% python3 -q
>>> import numpy as np
>>> np.set_printoptions(precision=3, suppress=True, linewidth=120, sign=" ")
>>> M = np.load("w.npy")
>>> M
array([[-0.84,  2.16, -0.54],
       [-0.22,  0.87, -0.3 ],
       [-5.66,  5.02,  1.33],
       [ 2.32, -2.01, -0.57]])
>>> # rows and columns are dependent
>>> left, sv, VT = np.linalg.svd(M)
>>> sv.round(3) + 0
array([ 8.549,  1.491,  0.   ])
>>> np.argmax(sv[:-1] / (sv[1:] + 1e-6)) + 1
np.int64(2)
>>> Y = left[:, :2] @ np.diag(sv[:2]) @ VT[:2]
>>> np.linalg.matrix_rank(Y)
np.int64(2)
>>> np.linalg.matrix_rank(M, rtol=0.05)
np.int64(2)
>>> round(np.trace(np.linalg.pinv(M) @ M), 3)
np.float64(2.0)
>>> np.abs(np.diag(np.linalg.qr(M)[1])) > 1e-9
array([ True,  True, False])
>>> M @ np.linalg.pinv(M) @ M
array([[-0.84,  2.16, -0.54],
       [-0.22,  0.87, -0.3 ],
       [-5.66,  5.02,  1.33],
       [ 2.32, -2.01, -0.57]])
>>> np.allclose(M[:-1].T @ np.linalg.lstsq(M[:-1].T, M[-1])[0], M[-1])
True
>>> try:
...     np.linalg.inv(M)
... except np.linalg.LinAlgError as e:
...     print("failed:", e)
... 
failed: Last 2 dimensions of the array must be square
>>> left, sv, VT = np.linalg.svd(M, full_matrices=False)
>>> np.round(left.T @ left, 3) + 0
array([[ 1.,  0.,  0.],
       [ 0.,  1.,  0.],
       [ 0.,  0.,  1.]])
>>> np.round(VT @ VT.T, 3) + 0
array([[ 1.,  0.,  0.],
       [ 0.,  1.,  0.],
       [ 0.,  0.,  1.]])
>>> np.round(sv / sv[0], 3) + 0
array([ 1.   ,  0.174,  0.   ])
>>> np.abs(VT[0])
array([ 0.718,  0.68 ,  0.146])
>>> np.round(left.T @ M @ VT.T, 3) + 0
array([[ 8.549,  0.   ,  0.   ],
       [ 0.   ,  1.491,  0.   ],
       [ 0.   ,  0.   ,  0.   ]])
